% python3 -q
>>> import numpy as np
>>> np.set_printoptions(suppress=True, linewidth=140)
>>> def tidy(a):
...     return np.round(a, 2) + 0
... 
>>> out = np.array([[-4, 2, -2, 0, 3],
...     [1, 1, 4, 1, 0],
...     [5, 3, 2, -2, 3],
...     [1, 5, -1, -2, -2],
...     [-3, -4, -3, 1, -5]])
>>> cent = np.array([[0, 1, 0], [1, 3, 2], [3, 0, 3]])
>>> F = np.block([[out, np.zeros((5, 3))], [np.zeros((3, 5)), cent]])
>>> F
array([[-4.,  2., -2.,  0.,  3.,  0.,  0.,  0.],
       [ 1.,  1.,  4.,  1.,  0.,  0.,  0.,  0.],
       [ 5.,  3.,  2., -2.,  3.,  0.,  0.,  0.],
       [ 1.,  5., -1., -2., -2.,  0.,  0.,  0.],
       [-3., -4., -3.,  1., -5.,  0.,  0.,  0.],
       [ 0.,  0.,  0.,  0.,  0.,  0.,  1.,  0.],
       [ 0.,  0.,  0.,  0.,  0.,  1.,  3.,  2.],
       [ 0.,  0.,  0.,  0.,  0.,  3.,  0.,  3.]])
>>> out = np.array([[1, 0], [0, 0], [2, 1], [2, 1], [2, 0], [2, 1], [1, 2], [1, 1]])
>>> np.vstack([F, out.T]).shape
(10, 8)
>>> np.linalg.matrix_rank(np.vstack([F, out.T]))
np.int64(8)
>>> np.einsum("ij->j", F)
array([ 0.,  7.,  0., -2., -1.,  4.,  4.,  5.])
>>> u = np.array([3, 3, 2, 1, 0, -3, 2, 0])
>>> out = F + np.outer(u, np.eye(8)[1])
>>> np.linalg.matrix_rank(np.linalg.inv(out) - np.linalg.inv(F), tol=1e-8)
np.int64(1)
>>> out
array([[-4.,  5., -2.,  0.,  3.,  0.,  0.,  0.],
       [ 1.,  4.,  4.,  1.,  0.,  0.,  0.,  0.],
       [ 5.,  5.,  2., -2.,  3.,  0.,  0.,  0.],
       [ 1.,  6., -1., -2., -2.,  0.,  0.,  0.],
       [-3., -4., -3.,  1., -5.,  0.,  0.,  0.],
       [ 0., -3.,  0.,  0.,  0.,  0.,  1.,  0.],
       [ 0.,  2.,  0.,  0.,  0.,  1.,  3.,  2.],
       [ 0.,  0.,  0.,  0.,  0.,  3.,  0.,  3.]])
>>> tidy(np.linalg.det(out) / np.linalg.det(F)), tidy(1 + np.linalg.solve(F, u)[1])
(np.float64(-4.97), np.float64(-4.97))
>>> out.ravel(order="F")
array([-4.,  1.,  5.,  1., -3.,  0.,  0.,  0.,  5.,  4.,  5.,  6., -4., -3.,  2.,  0., -2.,  4.,  2., -1., -3.,  0.,  0.,  0.,  0.,  1.,
       -2., -2.,  1.,  0.,  0.,  0.,  3.,  0.,  3., -2., -5.,  0.,  0.,  0.,  0.,  0.,  0.,  0.,  0.,  0.,  1.,  3.,  0.,  0.,  0.,  0.,
        0.,  1.,  3.,  0.,  0.,  0.,  0.,  0.,  0.,  0.,  2.,  3.])
>>> out.reshape(-1, 2)
array([[-4.,  5.],
       [-2.,  0.],
       [ 3.,  0.],
       [ 0.,  0.],
       [ 1.,  4.],
       [ 4.,  1.],
       [ 0.,  0.],
       [ 0.,  0.],
       [ 5.,  5.],
       [ 2., -2.],
       [ 3.,  0.],
       [ 0.,  0.],
       [ 1.,  6.],
       [-1., -2.],
       [-2.,  0.],
       [ 0.,  0.],
       [-3., -4.],
       [-3.,  1.],
       [-5.,  0.],
       [ 0.,  0.],
       [ 0., -3.],
       [ 0.,  0.],
       [ 0.,  0.],
       [ 1.,  0.],
       [ 0.,  2.],
       [ 0.,  0.],
       [ 0.,  1.],
       [ 3.,  2.],
       [ 0.,  0.],
       [ 0.,  0.],
       [ 0.,  3.],
       [ 0.,  3.]])
>>> out.reshape(2, -1)
array([[-4.,  5., -2.,  0.,  3.,  0.,  0.,  0.,  1.,  4.,  4.,  1.,  0.,  0.,  0.,  0.,  5.,  5.,  2., -2.,  3.,  0.,  0.,  0.,  1.,  6.,
        -1., -2., -2.,  0.,  0.,  0.],
       [-3., -4., -3.,  1., -5.,  0.,  0.,  0.,  0., -3.,  0.,  0.,  0.,  0.,  1.,  0.,  0.,  2.,  0.,  0.,  0.,  1.,  3.,  2.,  0.,  0.,
         0.,  0.,  0.,  3.,  0.,  3.]])
>>> T = out.reshape(8, 2, -1)
>>> np.einsum("ihd,jhd->hij", T, T).shape
(2, 8, 8)
>>> T.sum(axis=1)
array([[-1.,  5., -2.,  0.],
       [ 1.,  4.,  4.,  1.],
       [ 8.,  5.,  2., -2.],
       [-1.,  6., -1., -2.],
       [-8., -4., -3.,  1.],
       [ 0., -3.,  1.,  0.],
       [ 0.,  3.,  3.,  2.],
       [ 0.,  3.,  0.,  3.]])
>>> T.shape
(8, 2, 4)
>>> np.einsum("ihd,ihd->ih", T, T)
array([[45.,  9.],
       [34.,  0.],
       [58.,  9.],
       [42.,  4.],
       [35., 25.],
       [ 9.,  1.],
       [ 4., 14.],
       [ 0., 18.]])
